$ python3 -q
>>> import numpy as np
>>> np.set_printoptions(precision=2, suppress=True, linewidth=200)
>>> def tidy(a):
...     return np.round(a, 2) + 0
... 
>>> K = np.loadtxt("block19.csv", delimiter=",")
>>> K
array([[ 0.6, -0.6,  1.9,  0.6, -0.4,  1.2, -0.5],
       [ 1.8, -0.1,  2. , -0.7,  0. , -0.4, -0.5],
       [ 0.2,  0.9,  1.2, -1.3,  0.1,  1. ,  1.1],
       [ 0.8, -2.1,  0.5, -1.8, -1.5, -0.1, -0.2],
       [ 0.3, -0.9, -0.1, -0.6, -0.6,  0.4,  1.5],
       [ 0.3,  0.1, -0.8,  0.6, -0.8, -0.3,  0.4],
       [ 1.1, -0.6, -1. ,  0.5, -0.4, -0.2,  0.4],
       [-0.4,  0.5, -2.4, -1.5,  1.2, -0.5,  0.3],
       [-1.3, -2.5, -0.6, -0.4,  0.7,  1.7, -1.1],
       [ 1.8, -0.9, -0.3,  7.5,  2.4, -1.8,  0.9],
       [-1.6, -1.1, -0.2,  0.2, -0.8,  0. ,  1.5]])
>>> def softmax(z):
...     e = np.exp(z - z.max(axis=-1, keepdims=True))
...     return e / e.sum(axis=-1, keepdims=True)
... 
>>> tidy(softmax(K[0]))
array([0.12, 0.04, 0.43, 0.12, 0.04, 0.21, 0.04])
>>> tidy(softmax(K[0] + 4))
array([0.12, 0.04, 0.43, 0.12, 0.04, 0.21, 0.04])
>>> S = K @ K.T / np.sqrt(7)
>>> softmax(S).round(6).argmax(axis=1)
array([ 0,  1,  2,  3,  4,  9,  9,  7,  8,  9, 10])
>>> tidy(softmax(S)[0] @ K)
array([ 0.71, -0.68,  1.16,  0.43, -0.12,  0.47, -0.13])
>>> vec = np.array([1, -1, 1, 2, -1, 0, 1])
>>> rhs = K @ vec
>>> tidy(np.linalg.lstsq(K, rhs)[0])
array([ 1., -1.,  1.,  2., -1.,  0.,  1.])
>>> tidy(np.linalg.pinv(K) @ K)
array([[1., 0., 0., 0., 0., 0., 0.],
       [0., 1., 0., 0., 0., 0., 0.],
       [0., 0., 1., 0., 0., 0., 0.],
       [0., 0., 0., 1., 0., 0., 0.],
       [0., 0., 0., 0., 1., 0., 0.],
       [0., 0., 0., 0., 0., 1., 0.],
       [0., 0., 0., 0., 0., 0., 1.]])
>>> rng = np.random.default_rng(95445)
>>> rhs = rhs + 0.3 * rng.normal(size=11)
>>> tidy(rhs)
array([ 4.32,  1.77, -0.93,  0.8 ,  1.57,  1.71,  1.96, -7.1 , -2.46, 16.17,  1.9 ])
>>> c, *_ = np.linalg.lstsq(K, rhs)
>>> [round(float(np.linalg.norm(np.linalg.solve(K.T @ K + lam * np.eye(7), K.T @ rhs))), 2) for lam in (0, 1, 10, 100)]
[2.95, 2.81, 2.15, 0.88]
>>> c.round()
array([ 1., -1.,  1.,  2., -1., -0.,  1.])
>>> vec = np.array([-2, 0, 1, -3, 1, 3, 1])
>>> rhs = K @ vec
>>> c, lr = np.zeros(7), 1 / np.linalg.norm(K, 2) ** 2
>>> for i in range(6):
...     c -= lr * K.T @ (K @ c - rhs)
...     if i % 1 == 0: print(i, round(np.linalg.norm(K @ c - rhs), 2))
... 
0 8.62
1 7.68
2 6.88
3 6.19
4 5.59
5 5.07
>>> tidy(np.linalg.cond(K))
np.float64(6.4)
>>> print(tidy(c))
[-1.64 -0.02  0.5  -2.94 -0.25  1.8   0.01]
>>> J = np.array([[-4, -1, 8, 2],
...     [-1, -4, -8, -2],
...     [5, -3, -4, -1],
...     [1, 0, -12, -3],
...     [4, -2, 8, 2],
...     [4, -3, 0, 0],
...     [-2, 4, -8, -2],
...     [-2, -5, -16, -4],
...     [-1, -1, -4, -1]])
>>> tidy(np.linalg.norm(J[2], 1)), tidy(np.linalg.norm(J[2], np.inf))
(np.float64(13.0), np.float64(5.0))
>>> J[2] @ J[6]
np.int64(12)
>>> tidy(np.linalg.norm(J, 2))
np.float64(27.21)
>>> tidy(np.linalg.norm(J[2] - J[6]))
np.float64(10.72)
>>> tidy(np.linalg.norm(J) ** 2 / np.linalg.norm(J, 2) ** 2)
np.float64(1.21)
>>> tidy(np.linalg.norm(J, axis=0))
array([ 9.17,  9.  , 26.23,  6.56])
>>> tidy(np.linalg.norm(J, "nuc"))
np.float64(44.56)
>>> r = np.linalg.matrix_rank(J)
>>> r
np.int64(3)
>>> N = np.linalg.svd(J)[2][r:].T
>>> np.linalg.matrix_rank(J.T @ J), np.linalg.matrix_rank(J @ J.T)
(np.int64(3), np.int64(3))
>>> tidy(N[:, 0] / N[np.abs(N[:, 0]).round(6).argmax(), 0])
array([ 0.  ,  0.  , -0.25,  1.  ])
